In [1]: import numpy as np

In [2]: np.set_printoptions(suppress=True, linewidth=200)

In [3]: tidy = lambda a: np.round(a, 3) + 0

In [4]: data = np.load("mat.npy")

In [5]: data
Out[5]: 
array([[0, 0, 0, 0, 0, 0, 0, 0, 0, 0, 0],
       [0, 4, 0, 0, 0, 0, 0, 0, 0, 0, 0],
       [0, 0, 4, 0, 0, 0, 0, 0, 0, 0, 0],
       [0, 0, 0, 2, 0, 0, 0, 0, 0, 0, 0],
       [0, 0, 0, 0, 5, 0, 0, 0, 0, 0, 0],
       [0, 0, 0, 0, 0, 2, 0, 0, 0, 0, 0],
       [0, 0, 0, 0, 0, 0, 0, 0, 0, 0, 0],
       [0, 0, 0, 0, 0, 0, 0, 1, 0, 0, 0],
       [0, 0, 0, 0, 0, 0, 0, 0, 1, 0, 0],
       [0, 0, 0, 0, 0, 0, 0, 0, 0, 4, 0],
       [0, 0, 0, 0, 0, 0, 0, 0, 0, 0, 1]])

In [6]: # column 6 repeats column 0

In [7]: vals, evecs = np.linalg.eigh(data)

In [8]: vec = np.array([-2, -2, 2, 0, -2, -2, -2, -1, 1, -1, 1])

In [9]: tidy(np.linalg.eigvalsh(data[1:, 1:]))
Out[9]: array([0., 1., 1., 1., 2., 2., 4., 4., 4., 5.])

In [10]: np.abs(data).sum(axis=1).max(), np.abs(vals).max()
Out[10]: (np.int64(5), np.float64(5.0))

In [11]: evecs * np.abs(vals) @ evecs.T
Out[11]: 
array([[0., 0., 0., 0., 0., 0., 0., 0., 0., 0., 0.],
       [0., 4., 0., 0., 0., 0., 0., 0., 0., 0., 0.],
       [0., 0., 4., 0., 0., 0., 0., 0., 0., 0., 0.],
       [0., 0., 0., 2., 0., 0., 0., 0., 0., 0., 0.],
       [0., 0., 0., 0., 5., 0., 0., 0., 0., 0., 0.],
       [0., 0., 0., 0., 0., 2., 0., 0., 0., 0., 0.],
       [0., 0., 0., 0., 0., 0., 0., 0., 0., 0., 0.],
       [0., 0., 0., 0., 0., 0., 0., 1., 0., 0., 0.],
       [0., 0., 0., 0., 0., 0., 0., 0., 1., 0., 0.],
       [0., 0., 0., 0., 0., 0., 0., 0., 0., 4., 0.],
       [0., 0., 0., 0., 0., 0., 0., 0., 0., 0., 1.]])

In [12]: print(vec @ data @ vec)
67

In [13]: tidy(vec @ data @ vec / (vec @ vec)), vals[0], vals[-1]
Out[13]: (np.float64(2.393), np.float64(0.0), np.float64(5.0))

In [14]: left, sig, Vt = np.linalg.svd(data)

In [15]: evecs = Vt[:(sig > 1e-8).sum()]

In [16]: rng = np.random.default_rng(2561)

In [17]: vec = data[10] + -1 * data[8] + rng.integers(2) * np.eye(11)[8]

In [18]: vec
Out[18]: array([0., 0., 0., 0., 0., 0., 0., 0., 0., 0., 1.])

In [19]: np.allclose(evecs.T @ evecs @ vec, vec)
Out[19]: True

In [20]: Z = np.array([[-1, 2, -1], [-3, 1, -3], [1, -2, -3]])

In [21]: F = (rng.random((17, 3)) < 0.25) @ Z

In [22]: F
Out[22]: 
array([[-3,  1, -3],
       [ 0,  0,  0],
       [ 1, -2, -3],
       [-1,  2, -1],
       [-2, -1, -6],
       [ 0,  0,  0],
       [-3,  1, -7],
       [-3,  1, -7],
       [-1,  2, -1],
       [ 0,  0, -4],
       [ 1, -2, -3],
       [-4,  3, -4],
       [ 0,  0,  0],
       [ 0,  0,  0],
       [ 0,  0,  0],
       [ 0,  0,  0],
       [-3,  1, -3]])

In [23]: M2 = np.array([[-1, 1], [1, 3], [-3, 2]])

In [24]: np.linalg.matrix_rank(F @ M2)
Out[24]: np.int64(2)

In [25]: np.einsum("ik,kj->ij", F, M2)
Out[25]: 
array([[ 13,  -6],
       [  0,   0],
       [  6, -11],
       [  6,   3],
       [ 19, -17],
       [  0,   0],
       [ 25, -14],
       [ 25, -14],
       [  6,   3],
       [ 12,  -8],
       [  6, -11],
       [ 19,  -3],
       [  0,   0],
       [  0,   0],
       [  0,   0],
       [  0,   0],
       [ 13,  -6]])

In [26]: M2.T @ F.T
Out[26]: 
array([[ 13,   0,   6,   6,  19,   0,  25,  25,   6,  12,   6,  19,   0,   0,   0,   0,  13],
       [ -6,   0, -11,   3, -17,   0, -14, -14,   3,  -8, -11,  -3,   0,   0,   0,   0,  -6]])

In [27]: print(F @ M2)
[[ 13  -6]
 [  0   0]
 [  6 -11]
 [  6   3]
 [ 19 -17]
 [  0   0]
 [ 25 -14]
 [ 25 -14]
 [  6   3]
 [ 12  -8]
 [  6 -11]
 [ 19  -3]
 [  0   0]
 [  0   0]
 [  0   0]
 [  0   0]
 [ 13  -6]]

In [28]: E = np.load("out10.npy")

In [29]: E
Out[29]: 
array([[-3, -3, -3,  0, -3,  1,  0,  2,  3, -1,  1],
       [ 0,  0, -1, -2,  2, -1, -1, -2, -1,  3,  3],
       [ 0,  0, -3,  2, -3, -2, -1,  1, -3,  0,  2],
       [ 0,  0,  0, -2, -2,  0,  1, -3, -3, -1,  2],
       [ 0,  0,  0,  0,  3,  3,  0, -2,  2,  2, -2],
       [ 0,  0,  0,  0,  0, -2,  0,  0, -1,  1,  3],
       [ 0,  0,  0,  0,  0,  0,  0,  3, -1,  0,  3],
       [ 0,  0,  0,  0,  0,  0,  0,  3,  1, -3, -1],
       [ 0,  0,  0,  0,  0,  0,  0,  0,  1,  1, -3],
       [ 0,  0,  0,  0,  0,  0,  0,  0,  0, -3,  2],
       [ 0,  0,  0,  0,  0,  0,  0,  0,  0,  0, -3]])

In [30]: # null space of dimension 1

In [31]: vec = np.array([-7, -5, 7, 9, -4, 3, 3, 4, 5, 4, -1])

In [32]: a = np.maximum(E @ vec, 0)

In [33]: np.maximum(E @ (3 * vec), 0)
Out[33]: array([144,   0,   0,   0,  27,   0,  12,  18,  36,   0,   9])

In [34]: np.flatnonzero(a > 1e-9)
Out[34]: array([ 0,  4,  6,  7,  8, 10])

In [35]: E.T @ a
Out[35]: array([-144, -144, -144,    0, -117,   75,    0,  108,  176,  -36,   -9])
